$ python -q
>>> import numpy as np
>>> import numpy.linalg as la
>>> np.set_printoptions(precision=2, suppress=True, linewidth=200, sign=" ")
>>> sigma = 10 * 0.5 ** np.arange(4)
>>> rng = np.random.default_rng(73)
>>> arr = rng.normal(size=(17, 4)) * rng.permutation(sigma)
>>> arr
array([[-10.93,   3.89,  -0.95,   0.37],
       [  3.36,  -9.73,   1.25,  -1.21],
       [-12.44,   5.58,  -4.03,  -1.99],
       [ -8.41,   7.03,   2.31,  -0.21],
       [ 18.07,  -3.8 ,  -4.49,   0.84],
       [  2.17,   1.73,  -2.74,   0.71],
       [  3.07,  -6.26,   1.34,   0.35],
       [ 14.24,  -1.98,   0.64,   1.16],
       [-12.3 ,  -2.62,  -2.46,  -0.69],
       [ 13.47,   3.5 ,   1.03,   0.41],
       [  5.55,   7.1 ,   1.6 ,   1.86],
       [  2.69,   0.23,   0.89,  -0.33],
       [  5.27, -12.71,  -1.07,  -0.71],
       [ -9.67,   3.34,   2.55,   1.4 ],
       [ -8.26,   2.42,  -4.04,  -0.52],
       [ -2.01,  -0.85,  -0.62,   1.07],
       [-18.35,   0.85,  -1.73,  -0.27]])
>>> Y = arr / la.norm(arr, axis=1)
Traceback (most recent call last):
  File "<python-input-7>", line 1, in <module>
    Y = arr / la.norm(arr, axis=1)
        ~~~~^~~~~~~~~~~~~~~~~~~~~~
ValueError: operands could not be broadcast together with shapes (17,4) (17,) 
>>> Y = arr / la.norm(arr, axis=1, keepdims=True)
>>> C2 = Y @ Y.T
>>> np.argwhere(np.triu(np.abs(C2) > 0.95, 1))
array([[  0,   2],
       [  0,   7],
       [  0,  16],
       [  1,   6],
       [  1,  12],
       [  2,  14],
       [  4,   7],
       [  4,  13],
       [  6,  12],
       [  7,  16],
       [  8,   9],
       [  8,  11],
       [  8,  16],
       [  9,  16],
       [ 11,  16]])
>>> C2[1]
array([-0.63,  1.  , -0.66, -0.8 ,  0.46, -0.33,  0.98,  0.44, -0.13,  0.08, -0.52,  0.28,  0.98, -0.57, -0.56, -0.02, -0.37])
>>> Xs = (arr - arr.mean(axis=0)) / arr.std(axis=0)
>>> np.argwhere(np.abs(Xs) > 2)
array([[  2,   3],
       [ 12,   1]])
>>> c = la.lstsq(np.delete(Xs, 0, axis=1), Xs[:, 0])[0]
>>> c
array([-0.48, -0.03,  0.53])
>>> C2 = np.cov(arr, rowvar=False)
>>> np.argwhere(np.triu(np.abs(np.corrcoef(arr.T)) > 0.8, 1))
array([], shape=(0, 2), dtype=int64)
>>> la.eigvalsh(C2)[::-1]
array([ 117.02,   26.57,    5.2 ,    0.59])
>>> np.corrcoef(arr.T)
array([[ 1.  , -0.35,  0.14,  0.4 ],
       [-0.35,  1.  ,  0.06,  0.25],
       [ 0.14,  0.06,  1.  ,  0.37],
       [ 0.4 ,  0.25,  0.37,  1.  ]])
>>> C2
array([[111.78, -20.74,   3.38,   4.24],
       [-20.74,  31.26,   0.75,   1.38],
       [  3.38,   0.75,   5.33,   0.85],
       [  4.24,   1.38,   0.85,   1.01]])
>>> sigma = 3 * 0.2 ** np.arange(5)
>>> O, _ = la.qr(np.array([[-1.2, 1.6, -0.9, 0.5, -0.5],
...     [0.9, -0.1, -0.1, -0.3, -1.3],
...     [0.8, 1.4, -0.2, 1.7, 0.9],
...     [-0.2, -0.2, -0.7, -1.8, 1.6],
...     [0.1, 1.6, 1.4, 0.9, -0.6]]))
>>> F = rng.normal(size=(27, 5)) * sigma @ O
>>> F
array([[ 0.38, -0.33, -0.59, -0.46, -1.22],
       [ 0.97,  0.68,  0.58,  0.08,  0.69],
       [ 4.75,  2.9 ,  1.84, -0.64,  1.02],
       [-4.66, -2.94, -2.04,  0.39, -1.5 ],
       [ 1.15,  0.48,  0.17, -0.28, -0.21],
       [ 1.68,  1.5 ,  1.25,  0.07,  1.32],
       [-0.28, -0.18, -0.11,  0.04, -0.07],
       [-0.38, -0.63, -0.73, -0.33, -1.12],
       [-0.37, -0.46, -0.49, -0.19, -0.77],
       [-0.67, -0.43, -0.4 , -0.13, -0.59],
       [ 5.86,  3.67,  2.49, -0.58,  1.84],
       [ 1.08,  0.35,  0.18, -0.1 ,  0.23],
       [-0.7 , -0.18,  0.04,  0.25,  0.37],
       [-1.01, -0.56, -0.41,  0.03, -0.54],
       [ 4.2 ,  3.19,  2.58,  0.09,  2.84],
       [ 3.31,  2.3 ,  1.7 , -0.17,  1.54],
       [ 0.42,  0.43,  0.32, -0.05,  0.16],
       [ 3.24,  2.54,  1.99, -0.07,  2.04],
       [-0.57, -0.66, -0.67, -0.21, -0.89],
       [ 2.5 ,  1.79,  1.32, -0.14,  1.1 ],
       [ 4.91,  3.5 ,  2.57, -0.3 ,  2.22],
       [ 1.22,  0.75,  0.41, -0.28,  0.03],
       [-5.32, -3.57, -2.45,  0.55, -1.73],
       [ 1.07,  1.12,  1.04,  0.19,  1.35],
       [-0.06,  0.09,  0.13,  0.07,  0.12],
       [-1.52, -1.  , -0.62,  0.26, -0.22],
       [ 1.45,  0.6 ,  0.32, -0.19,  0.21]])
>>> Y = F / la.norm(F, axis=1)
Traceback (most recent call last):
  File "<python-input-25>", line 1, in <module>
    Y = F / la.norm(F, axis=1)
        ~~^~~~~~~~~~~~~~~~~~~~
ValueError: operands could not be broadcast together with shapes (27,5) (27,) 
>>> Y = F / la.norm(F, axis=1, keepdims=True)
>>> C2 = Y @ Y.T
>>> la.norm(Y, axis=1)
array([ 1.,  1.,  1.,  1.,  1.,  1.,  1.,  1.,  1.,  1.,  1.,  1.,  1.,  1.,  1.,  1.,  1.,  1.,  1.,  1.,  1.,  1.,  1.,  1.,  1.,  1.,  1.])
>>> C2[15]
array([-0.33,  0.98,  0.98, -0.99,  0.81,  0.98, -0.98, -0.78, -0.84, -0.96,  0.99,  0.92, -0.54, -0.99,  0.99,  1.  ,  0.98,  0.99, -0.89,  1.  ,  1.  ,  0.93, -0.99,  0.93,  0.4 , -0.97,  0.94])
>>> (C2 - 2 * np.eye(27)).round(6).argmax(axis=1)
array([  7,  14,  10,  22,  21,  14,  25,   8,   7,  13,   2,  26,  25,   3,  17,  20,  19,  14,   8,  20,  19,   2,   3,   5,  23,   6,  11])
>>> Xs = F - F.mean(axis=0)
>>> vecs = la.svd(Xs)[2][:4]
>>> Y = Xs - Xs @ vecs.T @ vecs
>>> (Xs @ vecs.T).std(axis=0)
array([ 3.47,  0.64,  0.11,  0.02])
>>> round(float(la.norm(Y) / la.norm(Xs)), 2)
0.0
>>> np.diag(vecs.T @ vecs)
array([ 1.  ,  0.63,  0.52,  0.86,  1.  ])
>>> np.round(Y.std(axis=0), 2) + 0
array([ 0.,  0.,  0.,  0.,  0.])
>>> f = np.array([-5, 6])
>>> np.convolve(F[1], f)
array([-4.87,  2.44,  1.21,  3.06, -2.99,  4.16])
>>> np.correlate(F[1], F[11], "full")
array([ 0.22,  0.06,  0.24,  0.42,  1.55,  0.89,  0.78,  0.33,  0.75])
>>> np.polyval(f, F[1])
array([ 1.13,  2.59,  3.12,  5.6 ,  2.53])
>>> np.cross(F[1, :3], F[11, :3])
array([-0.08,  0.45, -0.4 ])
>>> Y = np.c_[arr[:, :3] @ np.array([[8, 7, -7], [3, 2, -7], [1, 7, -3]]), np.array([4, 9, 2, 1, 6, 3, 0, 9, 3, 6, 0, 9, 1, 9, 1, 6, 0])]
>>> Y
array([[ -76.75,  -75.43,   52.16,    4.  ],
       [  -1.03,   12.86,   40.83,    9.  ],
       [ -86.82, -104.16,   60.12,    2.  ],
       [ -43.91,  -28.66,    2.75,    1.  ],
       [ 128.67,   87.47,  -86.43,    6.  ],
       [  19.76,   -0.56,  -19.03,    3.  ],
       [   7.14,   18.38,   18.27,    0.  ],
       [ 108.66,  100.23,  -87.79,    9.  ],
       [-108.73, -108.58,  111.85,    3.  ],
       [ 119.28,  108.47, -121.88,    6.  ],
       [  67.29,   64.25,  -93.34,    0.  ],
       [  23.12,   25.53,  -23.11,    9.  ],
       [   2.95,    3.99,   55.28,    1.  ],
       [ -64.8 ,  -43.18,   36.68,    9.  ],
       [ -62.87,  -81.29,   53.  ,    1.  ],
       [ -19.22,  -20.05,   21.85,    6.  ],
       [-145.95, -138.81,  127.64,    0.  ]])
>>> np.round(la.norm(Y - arr @ la.lstsq(arr, Y)[0], axis=0), 2) + 0
array([  0.  ,   0.  ,   0.  ,  20.73])
>>> la.norm(la.qr(arr)[0].T @ Y, axis=0) ** 2 / ((Y ** 2).sum(axis=0) + 1e-12)
array([ 1.  ,  1.  ,  1.  ,  0.09])
>>> la.matrix_rank(np.c_[arr, Y])
np.int64(5)
>>> la.matrix_rank(Y)
np.int64(4)
>>> data = np.array([[1.3, 0.7, -0.3, -0.9, -0.7, 1.2, -1.1],
...     [-0.3, -0.5, 1.0, 1.5, 1.1, 0.0, -0.5],
...     [0.4, -0.7, 0.6, 0.1, -0.1, -0.4, 0.2],
...     [-1.4, 1.5, -0.3, 1.3, 0.0, 0.1, 1.1]])
>>> data[1] = data[2] + 0.1 * rng.normal(size=7)
>>> data
array([[ 1.3 ,  0.7 , -0.3 , -0.9 , -0.7 ,  1.2 , -1.1 ],
       [ 0.27, -0.64,  0.53,  0.04, -0.09, -0.32,  0.18],
       [ 0.4 , -0.7 ,  0.6 ,  0.1 , -0.1 , -0.4 ,  0.2 ],
       [-1.4 ,  1.5 , -0.3 ,  1.3 ,  0.  ,  0.1 ,  1.1 ]])
>>> vec = np.array([2, -3, 1, -1, 3, -2, 2])
>>> data @ vec
array([-5.6 ,  3.68,  4.3 , -6.9 ])
>>> data @ np.ones(7)
array([ 0.2 , -0.03,  0.1 ,  2.3 ])
>>> data * vec
array([[ 2.6 , -2.1 , -0.3 ,  0.9 , -2.1 , -2.4 , -2.2 ],
       [ 0.55,  1.91,  0.53, -0.04, -0.28,  0.64,  0.36],
       [ 0.8 ,  2.1 ,  0.6 , -0.1 , -0.3 ,  0.8 ,  0.4 ],
       [-2.8 , -4.5 , -0.3 , -1.3 ,  0.  , -0.2 ,  2.2 ]])
>>> vec @ data
Traceback (most recent call last):
  File "<python-input-56>", line 1, in <module>
    vec @ data
    ~~~~^~~~~~
ValueError: matmul: Input operand 1 has a mismatch in its core dimension 0, with gufunc signature (n?,k),(k,m?)->(n?,m?) (size 4 is different from 7)
